$ python -q
>>> import numpy as np
>>> np.set_printoptions(suppress=True, linewidth=200)
>>> X = np.loadtxt("block19.csv", delimiter=",")
>>> X.round(1)
array([[ 0.2, -0.4,  0.1],
       [-0.4,  0.7, -0.3],
       [ 0.1, -0.3,  0.1]])
>>> round(np.linalg.norm(X, 2), 1)
np.float64(1.0)
>>> np.linalg.norm(X, axis=1).argmax()
np.int64(1)
>>> round(float(np.linalg.norm(X, 1)), 1), round(np.linalg.norm(X, np.inf), 1)
(1.3, np.float64(1.3))
>>> round(float(np.linalg.norm(X[1], 1)), 1), np.round(np.linalg.norm(X[1], np.inf), 1)
(1.3, np.float64(0.7))
>>> print(np.round(np.linalg.norm(X, axis=1), 1))
[0.4 0.8 0.3]
>>> print(round(np.linalg.norm(X) ** 2 / np.linalg.norm(X, 2) ** 2, 1))
1.0
>>> round(float(X[1] @ X[0]), 1)
-0.4
>>> print(np.round(np.linalg.norm(X, "nuc"), 1))
1.0
>>> np.round(np.linalg.norm(X, axis=0), 1)
array([0.4, 0.8, 0.3])
>>> hat = np.triu(np.array([[2, 2, 2], [0, 1, -1], [1, 2, -2]]), 1) + np.eye(3)
>>> Y = hat @ X @ np.linalg.inv(hat)
>>> np.round(np.poly(Y), 1) + 0
array([ 1., -1.,  0.,  0.])
>>> print(np.round(hat @ X - X @ hat, 1))
[[-0.4  0.5 -1.1]
 [-0.1  1.   1.3]
 [ 0.  -0.3 -0.5]]
>>> np.round(np.trace(Y), 1), np.round(np.trace(X), 1)
(np.float64(1.0), np.float64(1.0))
>>> F = np.array([[3.0, 0.0, -3.0], [3.0, 0.0, -3.0], [0.0, 0.0, 0.0]])
>>> rk = np.linalg.matrix_rank(F)
>>> rk
np.int64(1)
>>> null = np.linalg.svd(F)[2][rk:].T
>>> np.allclose(F @ null, 0)
True
>>> print(F @ null)
[[0. 0.]
 [0. 0.]
 [0. 0.]]
>>> [int(np.linalg.matrix_rank(F[:i])) for i in range(1, len(F) + 1)]
[1, 1, 1]
>>> np.linalg.matrix_rank(F.T @ F), np.linalg.matrix_rank(F @ F.T)
(np.int64(1), np.int64(1))
>>> Y = np.array([[0, 3], [2, -3]])
>>> Z = np.kron(Y, F)
>>> np.linalg.matrix_rank(Z)
np.int64(2)
>>> [round(float(x), 1) for x in np.linalg.svd(F, compute_uv=False)[:3]]
[6.0, 0.0, 0.0]
>>> print(np.linalg.matrix_rank(F, rtol=0.1))
1
>>> U, s, VT = np.linalg.svd(F)
>>> np.argmax(s[:-1] / (s[1:] + 1e-6)) + 1
np.int64(1)
>>> Y = U[:, :1] @ np.diag(s[:1]) @ VT[:1]
>>> np.linalg.matrix_rank(F, rtol=0.05)
np.int64(1)
>>> Y.round(1)
array([[ 3.,  0., -3.],
       [ 3.,  0., -3.],
       [ 0.,  0.,  0.]])
>>> print(round(float(np.linalg.norm(F - Y) / np.linalg.norm(F)), 1))
0.0
>>> W0 = np.load("test3.npy")
>>> W0
array([[-15.4,  -7.1,   2.2],
       [-11.3,  -4.9,   1.6],
       [-19.7,  -9.1,   2.8],
       [ 19.9,   9. ,  -2.6],
       [-10.8,  -5.1,   1.6],
       [ 19.9,   9. ,  -2.9],
       [ 17.5,   8. ,  -2.5],
       [  2.2,   0.8,  -0.3],
       [ 19.8,   9.1,  -2.6],
       [  2.2,   0.8,  -0.3],
       [  6.8,   3. ,  -1.1],
       [ -2.2,  -1.1,   0.2],
       [-10.9,  -5.1,   1.4],
       [ -6.6,  -3. ,   0.9],
       [ -4.5,  -2.1,   0.7],
       [ 13.4,   6. ,  -1.7],
       [-15.3,  -7.2,   2.2],
       [ 17.7,   8.2,  -2.5]])
>>> Xs = (W0 - W0.mean(axis=0)) / W0.std(axis=0)
>>> print(np.round(Xs.std(axis=0), 1))
[1. 1. 1.]
>>> np.argwhere(np.abs(Xs) > 2)
array([], shape=(0, 2), dtype=int64)
>>> b = np.linalg.lstsq(np.delete(Xs, 2, axis=1), Xs[:, 2])[0]
>>> print(round(float(1 - np.var(Xs[:, 2] - np.delete(Xs, 2, axis=1) @ b)), 1))
1.0
>>> np.abs(b).argmax()
np.int64(0)
>>> b.round(1) + 0
array([-1.,  0.])
>>> np.linalg.matrix_rank(W0, rtol=0.1)
np.int64(1)
>>> np.round(np.abs(np.linalg.svd(W0)[2][-1]), 1)
array([0.1, 0.1, 1. ])
>>> round(np.log10(np.linalg.cond(W0)))
2
>>> print([round(float(x), 1) for x in np.linalg.svd(W0, compute_uv=False)[:3]])
[64.0, 0.5, 0.4]
>>> Xs = W0 - W0.mean(axis=0)
>>> evecs = np.linalg.svd(Xs)[2][:1]
>>> Y = Xs - Xs @ evecs.T @ evecs
>>> round(float(np.linalg.norm(Y) / np.linalg.norm(Xs)), 1)
0.0
>>> print(np.round((Xs @ evecs.T).std(axis=0), 1))
[15.]
>>> np.round(np.diag(evecs.T @ evecs), 1) + 0
array([0.8, 0.2, 0. ])
>>> np.round(np.cov(Xs @ evecs.T, rowvar=False), 1)
np.float64(238.7)
>>> Y = np.c_[W0[:, :2] @ np.array([[5, -3], [-2, -3]]), np.array([-2, -2, -3, -2, -2, 1, -2, -1, 1, 2, 1, 1, 2, -2, 2, 1, 3, -3])]
>>> Y.round(1)
array([[-62.8,  67.5,  -2. ],
       [-46.7,  48.6,  -2. ],
       [-80.3,  86.4,  -3. ],
       [ 81.5, -86.7,  -2. ],
       [-43.8,  47.7,  -2. ],
       [ 81.5, -86.7,   1. ],
       [ 71.5, -76.5,  -2. ],
       [  9.4,  -9. ,  -1. ],
       [ 80.8, -86.7,   1. ],
       [  9.4,  -9. ,   2. ],
       [ 28. , -29.4,   1. ],
       [ -8.8,   9.9,   1. ],
       [-44.3,  48. ,   2. ],
       [-27. ,  28.8,  -2. ],
       [-18.3,  19.8,   2. ],
       [ 55. , -58.2,   1. ],
       [-62.1,  67.5,   3. ],
       [ 72.1, -77.7,  -3. ]])
>>> np.linalg.matrix_rank(Y)
np.int64(3)
>>> Z = W0[[11, 6]].astype(float)
>>> for _ in range(4):
...     lab = np.linalg.norm(W0[:, None] - Z, axis=-1).argmin(axis=1)
...     Z = np.array([W0[lab == j].mean(axis=0) for j in range(2)])
... 
>>> lab
array([0, 0, 0, 1, 0, 1, 1, 0, 1, 0, 1, 0, 0, 0, 0, 1, 0, 1])
>>> np.round(Z[1] - Z[0], 1)
array([24.8, 11.4, -3.5])
>>> np.bincount(lab)
array([11,  7])
>>> E = np.loadtxt("layer19.csv", delimiter=",")
>>> E
array([[ 0., -8.,  0.],
       [-1.,  0.,  0.],
       [ 0.,  0.,  7.]])
>>> E[:, 1] @ E[:, 2]
np.float64(0.0)
>>> E @ E.T
array([[64.,  0.,  0.],
       [ 0.,  1.,  0.],
       [ 0.,  0., 49.]])
>>> np.round(np.linalg.svd(E, compute_uv=False), 1)
array([8., 7., 1.])
>>> np.trace(E)
np.float64(7.0)
>>> (E + E.T) / 2
array([[ 0. , -4.5,  0. ],
       [-4.5,  0. ,  0. ],
       [ 0. ,  0. ,  7. ]])
>>> print((E - E.T) / 2)
[[ 0.  -3.5  0. ]
 [ 3.5  0.   0. ]
 [ 0.   0.   0. ]]
>>> print(round(np.abs(np.linalg.eigvals(E)).max(), 1))
7.0
>>> np.round(np.sort(np.abs(np.linalg.eigvals(E))), 1)
array([2.8, 2.8, 7. ])
>>> round(float(np.linalg.det(E)), 1)
-56.0
>>> print(E @ E)
[[ 8.  0.  0.]
 [ 0.  8.  0.]
 [ 0.  0. 49.]]
>>> assert E == E.T
Traceback (most recent call last):
  File "<python-input-77>", line 1, in <module>
    assert E == E.T
           ^^^^^^^^
ValueError: The truth value of an array with more than one element is ambiguous. Use a.any() or a.all()
>>> np.linalg.determinant(E)
Traceback (most recent call last):
  File "<python-input-78>", line 1, in <module>
    np.linalg.determinant(E)
    ^^^^^^^^^^^^^^^^^^^^^
AttributeError: module 'numpy.linalg' has no attribute 'determinant'
>>> np.allclose(E @ E.T, E.T @ E)
False
>>> round(float(np.linalg.eigvals(E).sum().real), 1)
7.0
>>> np.einsum("ij,ji->", E, E)
np.float64(65.0)
>>> np.round(np.linalg.eigvals(E), 1)
array([ 2.8, -2.8,  7. ])
>>> s = 20 * 0.2 ** np.arange(3)
>>> O, _ = np.linalg.qr(np.array([[-0.1, -1.9, 0.1], [-0.9, 0.9, 0.3], [0.7, 1.0, -0.1]]))
>>> rng = np.random.default_rng(12)
>>> arr = rng.normal(size=(21, 3)) * s @ O
>>> print(arr.round(1) + 0)
[[ -2.9  -2.1   2.3]
 [ -6.9   9.5  10.7]
 [  5.2  -8.   -9.7]
 [ -1.4  16.1  11.7]
 [  2.4 -31.  -22.2]
 [ -5.4  27.1  22.5]
 [ -1.5  -2.2   0.8]
 [  2.1  -4.8  -4.9]
 [  2.8  -8.8  -8.2]
 [ -1.9 -12.6  -7.8]
 [  0.3  14.6   8. ]
 [  2.7 -21.7 -15.9]
 [  1.4   4.    1.3]
 [ -4.7  29.1  21.4]
 [ -1.   15.5  11. ]
 [ -0.8  11.3   5.3]
 [ -1.3  -6.4  -3.2]
 [ -4.1   5.7   6.6]
 [ -6.7  17.   17.7]
 [ -4.4  16.4  16.6]
 [  0.    2.8   2.5]]
>>> lab = arr[:, 1] > np.median(arr[:, 1])
>>> f = arr[lab].mean(axis=0) - arr[~lab].mean(axis=0)
>>> lab.astype(int)
array([0, 1, 0, 1, 0, 1, 0, 0, 0, 0, 1, 0, 0, 1, 1, 1, 0, 1, 1, 1, 0])
>>> np.argsort(-np.abs(f).round(6), kind="stable")
array([1, 2, 0])
>>> Xs = arr - arr.mean(axis=0)
>>> U, s, VT = np.linalg.svd(Xs, full_matrices=False)
>>> np.round(s ** 2 / (s ** 2).sum(), 1) + 0
array([1., 0., 0.])
>>> M = np.load("run18.npy")
>>> print(M)
[[  0.1   0.3  -1.3]
 [ -0.3  -1.1   1.1]
 [  0.3  -0.3   1.1]
 [ -0.8   0.6   0.9]
 [  1.    1.1   0.7]
 [  0.    0.2  -1. ]
 [  1.1   0.3  -1.2]
 [  1.1   0.9  -0.3]
 [  1.3  -0.5   0. ]
 [  1.5   0.2  -2.6]
 [-13.   12.    2. ]
 [ -0.8   0.4  -0.4]
 [  1.4   0.6   1.1]
 [ -0.5  -0.3   0.5]
 [ -1.2  -0.7   0. ]]
>>> Xs = M - M.mean(axis=1)
Traceback (most recent call last):
  File "<python-input-97>", line 1, in <module>
    Xs = M - M.mean(axis=1)
         ~~^~~~~~~~~~~~~~~~
ValueError: operands could not be broadcast together with shapes (15,3) (15,) 
>>> Xs = M - M.mean(axis=0)
>>> U, s, VT = np.linalg.svd(Xs, full_matrices=False)
>>> np.searchsorted(np.cumsum(s ** 2) / (s ** 2).sum(), 0.9) + 1
np.int64(1)
>>> np.round(Xs.mean(axis=0), 1) + 0
array([0., 0., 0.])
>>> print((np.sign(U[:, 0]) == np.sign(U[0, 0])).astype(int))
[1 1 1 0 1 1 1 1 1 1 0 1 1 1 1]
>>> s.round(1)
array([17.5,  4.1,  3. ])
>>> np.round(s ** 2 / (s ** 2).sum(), 1) + 0
array([0.9, 0.1, 0. ])
>>> print(np.abs(VT[0]).argmax())
0
>>> print(np.abs(U[:, 0]).argmax())
10
>>> data = np.load("a.npy")
>>> data.round(1) + 0
array([[ 0.4, -0.2, -3.6],
       [ 0.4, -0.2, -3.6],
       [-3.7, -1.6, -7.7],
       [ 0.2, -0.3, -3.8],
       [ 2.8,  0.6, -1.2],
       [ 2.7,  0.6, -1.3],
       [ 2.9,  0.6, -1.1],
       [-1.7, -0.9, -5.7],
       [ 1. ,  0. , -3. ],
       [ 2.5,  0.5, -1.5],
       [-0.6, -0.5, -4.6],
       [ 3.4,  0.8, -0.6],
       [ 1. ,  0. , -3. ],
       [ 1.4,  0.1, -2.6],
       [ 1.9,  0.3, -2.1],
       [ 0.5, -0.2, -3.5],
       [-2.6, -1.2, -6.6],
       [ 3.1,  0.7, -0.9],
       [ 7.5,  2.2,  3.5],
       [-1.2, -0.7, -5.2]])
>>> U, s, VT = np.linalg.svd(data)
>>> evecs = VT[:(s > 1e-8).sum()]
>>> x0 = data[14] + -3 * data[1] + rng.integers(2) * np.eye(3)[2]
>>> print(x0.round(1))
[0.6 0.9 9.6]
>>> print(np.round(np.linalg.norm(x0 - evecs.T @ evecs @ x0), 1))
0.1
>>> np.allclose(evecs.T @ evecs @ x0, x0)
False
